>>> import numpy as np
>>> from numpy import linalg as LA
>>> np.set_printoptions(precision=2, suppress=True, linewidth=100, legacy="1.25")
>>> def rd(a):
...     return np.round(a, 2) + 0
... 
>>> K = np.load("out18.npy")
>>> print(K)
[[-1  1  0  0  0  0]
 [ 3  1  0  0  0  0]
 [ 5 -1  0  0  0  0]
 [ 0  0 -1  1  0  0]
 [ 0  0  3  1  0  0]
 [ 0  0  5 -1  0  0]
 [ 0  0  0  0 -1  1]
 [ 0  0  0  0  3  1]
 [ 0  0  0  0  5 -1]]
>>> U, sv = LA.svd(K)
Traceback (most recent call last):
  File "<python-input-6>", line 1, in <module>
    U, sv = LA.svd(K)
    ^^^^^
ValueError: too many values to unpack (expected 2)
>>> U, sv, VT = LA.svd(K, full_matrices=False)
>>> print(rd(U.T @ U))
[[1. 0. 0. 0. 0. 0.]
 [0. 1. 0. 0. 0. 0.]
 [0. 0. 1. 0. 0. 0.]
 [0. 0. 0. 1. 0. 0.]
 [0. 0. 0. 0. 1. 0.]
 [0. 0. 0. 0. 0. 1.]]
>>> U.shape, sv.shape, VT.shape
((9, 6), (6,), (6, 6))
>>> rd(U.T @ K @ VT.T)
array([[5.94, 0.  , 0.  , 0.  , 0.  , 0.  ],
       [0.  , 5.94, 0.  , 0.  , 0.  , 0.  ],
       [0.  , 0.  , 5.94, 0.  , 0.  , 0.  ],
       [0.  , 0.  , 0.  , 1.65, 0.  , 0.  ],
       [0.  , 0.  , 0.  , 0.  , 1.65, 0.  ],
       [0.  , 0.  , 0.  , 0.  , 0.  , 1.65]])
>>> rd(sv / sv[0])
array([1.  , 1.  , 1.  , 0.28, 0.28, 0.28])
>>> print(rd(np.sqrt((sv ** 2).sum())), rd(LA.norm(K)))
10.68 10.68
>>> print(rd(np.cumsum(sv ** 2) / np.sum(sv ** 2)))
[0.31 0.62 0.93 0.95 0.98 1.  ]
>>> A2 = np.c_[K[:, :2] @ np.array([[0, 2], [1, 2]]), np.array([1, -3, -3, -3, 3, -2, -3, 0, -1])]
>>> A2
array([[ 1,  0,  1],
       [ 1,  8, -3],
       [-1,  8, -3],
       [ 0,  0, -3],
       [ 0,  0,  3],
       [ 0,  0, -2],
       [ 0,  0, -3],
       [ 0,  0,  0],
       [ 0,  0, -1]])
>>> print(rd(LA.norm(LA.qr(K)[0].T @ A2, axis=0) ** 2 / ((A2 ** 2).sum(axis=0) + 1e-12)))
[1.   1.   0.43]
>>> LA.matrix_rank(A2)
3
>>> print(rd(LA.lstsq(K, A2[:, 0])[0]))
[0. 1. 0. 0. 0. 0.]
>>> A2 = K / np.sqrt((K ** 2).mean(axis=1, keepdims=True))
>>> rd(A2[2])
array([ 2.4 , -0.48,  0.  ,  0.  ,  0.  ,  0.  ])
>>> LA.matrix_rank(A2) == LA.matrix_rank(K)
True
>>> rd(K - K.mean(axis=1, keepdims=True))
array([[-1.  ,  1.  ,  0.  ,  0.  ,  0.  ,  0.  ],
       [ 2.33,  0.33, -0.67, -0.67, -0.67, -0.67],
       [ 4.33, -1.67, -0.67, -0.67, -0.67, -0.67],
       [ 0.  ,  0.  , -1.  ,  1.  ,  0.  ,  0.  ],
       [-0.67, -0.67,  2.33,  0.33, -0.67, -0.67],
       [-0.67, -0.67,  4.33, -1.67, -0.67, -0.67],
       [ 0.  ,  0.  ,  0.  ,  0.  , -1.  ,  1.  ],
       [-0.67, -0.67, -0.67, -0.67,  2.33,  0.33],
       [-0.67, -0.67, -0.67, -0.67,  4.33, -1.67]])
>>> rd(LA.norm(A2, axis=1))
array([2.45, 2.45, 2.45, 2.45, 2.45, 2.45, 2.45, 2.45, 2.45])
>>> print(LA.matrix_rank(K - K.mean(axis=1, keepdims=True)))
5
>>> x = np.array([-2, -3, -1, 1, -2, 1])
>>> y = K @ x
>>> y
array([ -1,  -9,  -7,   2,  -2,  -6,   3,  -5, -11])
>>> rd(LA.solve(K.T @ K, K.T @ y))
array([-2., -3., -1.,  1., -2.,  1.])
>>> print(rd(LA.pinv(K) @ K))
[[1. 0. 0. 0. 0. 0.]
 [0. 1. 0. 0. 0. 0.]
 [0. 0. 1. 0. 0. 0.]
 [0. 0. 0. 1. 0. 0.]
 [0. 0. 0. 0. 1. 0.]
 [0. 0. 0. 0. 0. 1.]]
>>> rng = np.random.default_rng(52866)
>>> y = y + 0.05 * rng.normal(size=9)
>>> rd(y)
array([ -0.96,  -8.99,  -6.94,   2.  ,  -1.94,  -5.99,   2.92,  -5.  , -11.01])
>>> beta, *_ = LA.lstsq(K, y)
>>> beta.round()
array([-2., -3., -1.,  1., -2.,  1.])
>>> print(rd(K.T @ (y - K @ beta)))
[0. 0. 0. 0. 0. 0.]
>>> rd(beta)
array([-1.99, -3.  , -0.99,  1.03, -2.  ,  0.98])
>>> rd(LA.norm(y - K @ beta))
0.09
>>> [round(float(LA.norm(LA.solve(K.T @ K + lam * np.eye(6), K.T @ y))), 2) for lam in (0, 1, 10, 100)]
[4.46, 3.76, 2.37, 0.76]
>>> J = np.loadtxt("dump.csv", delimiter=",")
>>> J
array([[ -4.92, -11.6 ,   8.57, -20.58, -19.8 ,  -1.01,  19.56,  -4.55],
       [ -6.84,  -9.97,   8.48, -19.98, -19.38,  -0.67,  18.85,  -5.13],
       [ -6.91, -11.15,   9.02, -19.35, -23.01,   0.31,  18.3 ,  -3.52],
       [-16.27,  -6.52,   9.54, -12.6 ,  10.52,  13.02,  -3.13, -21.78],
       [  8.05,   2.87,  -4.47,   1.16, -25.18, -18.74,   9.99,  -0.02],
       [-16.29,  -6.93,   9.55, -12.26,   7.49,  15.26,  -2.68, -20.17],
       [  7.43,   1.89,  -3.11,   1.9 , -22.95, -17.52,   9.9 ,   1.62],
       [ -3.4 ,  -9.58,   9.05, -19.58, -21.03,  -1.01,  18.31,  -5.47],
       [ -4.47, -12.01,   7.55, -20.13, -21.6 ,  -0.33,  19.25,  -4.69],
       [-17.23,  -6.57,   7.98, -13.44,   8.59,  13.53,  -5.05, -21.39],
       [-19.37,  -7.87,  10.33, -12.54,   8.25,  13.48,  -2.62, -22.18],
       [-17.04,  -7.22,   7.61, -13.4 ,   9.46,  13.5 ,  -4.25, -22.76],
       [-16.22,  -5.86,  10.68, -12.64,   8.25,  11.18,  -3.76, -21.68],
       [-18.58,  -6.55,   9.33, -13.27,   8.31,  11.3 ,  -4.41, -21.47],
       [-17.02,  -7.79,   7.13, -15.01,   9.31,  13.55,  -4.36, -22.18],
       [ -3.88,  -9.62,  10.3 , -19.91, -21.7 ,  -1.99,  18.54,  -5.24],
       [-16.71,  -6.82,  11.68, -11.54,   9.07,  13.81,  -4.65, -20.54],
       [ -4.14, -11.81,   7.5 , -18.86, -20.14,  -0.89,  19.14,  -5.91],
       [-17.62,  -5.78,   9.87, -13.35,   9.55,  13.33,  -1.52, -20.2 ],
       [ -4.47, -11.45,   8.14, -18.22, -19.98,   1.3 ,  19.31,  -5.43],
       [-16.32,  -6.73,   8.47, -12.08,   9.15,  12.53,  -2.82, -20.46],
       [  6.75,   1.55,  -2.85,   2.21, -24.28, -17.46,   8.57,  -0.72],
       [  9.44,   2.26,  -3.48,   0.48, -25.19, -17.65,  10.89,  -0.05],
       [  8.05,   3.4 ,  -2.97,   3.86, -24.76, -17.75,   8.36,  -0.2 ],
       [ -4.97, -10.87,  10.95, -19.32, -20.96,  -0.51,  20.25,  -5.74],
       [ -2.22, -10.61,   7.51, -19.84, -20.86,   0.25,  19.91,  -4.72],
       [-15.7 ,  -6.18,  10.21, -13.05,  10.57,  11.65,  -3.  , -20.48],
       [  6.08,   2.96,  -1.67,   1.78, -23.17, -18.28,   9.58,   1.02],
       [  7.88,   4.13,  -4.19,   0.42, -24.92, -15.6 ,   7.46,   1.03]])
>>> x = np.array([0, 2, 2, 0, 4, 0])
>>> y = K @ x
>>> beta, lr = np.zeros(6), 1 / LA.norm(K, 2) ** 2
>>> for i in range(4):
...     beta -= lr * K.T @ (K @ beta - y)
...     if i % 1 == 0: print(i, round(LA.norm(K @ beta - y), 2))
... 
0 3.1
1 2.86
2 2.64
3 2.43
>>> print(rd(beta))
[-0.13  0.56  1.99 -0.13  3.98 -0.27]
>>> X = np.load("run6.npy")
>>> X
array([[  1,  -2,   4,  -8],
       [  1,  -1,   1,  -1],
       [  1,   0,   0,   0],
       [  1,   1,   1,   1],
       [  1,   2,   4,   8],
       [  1,   3,   9,  27],
       [  1,   4,  16,  64],
       [  1,   5,  25, 125],
       [  1,   6,  36, 216]])
>>> C = J[[21, 20]].astype(float)
>>> for _ in range(3):
...     labels = LA.norm(J[:, None] - C, axis=-1).argmin(axis=1)
...     C = np.array([J[labels == j].mean(axis=0) for j in range(2)])
... 
>>> labels
array([0, 0, 0, 1, 0, 1, 0, 0, 0, 1, 1, 1, 1, 1, 1, 0, 1, 0, 1, 0, 1, 0, 0, 0, 0, 0, 1, 0, 0])
>>> print(rd(C[1] - C[0]))
[-17.47  -1.46   5.58  -2.11  31.33  20.51 -18.59 -18.47]
>>> np.bincount(labels)
array([17, 12])
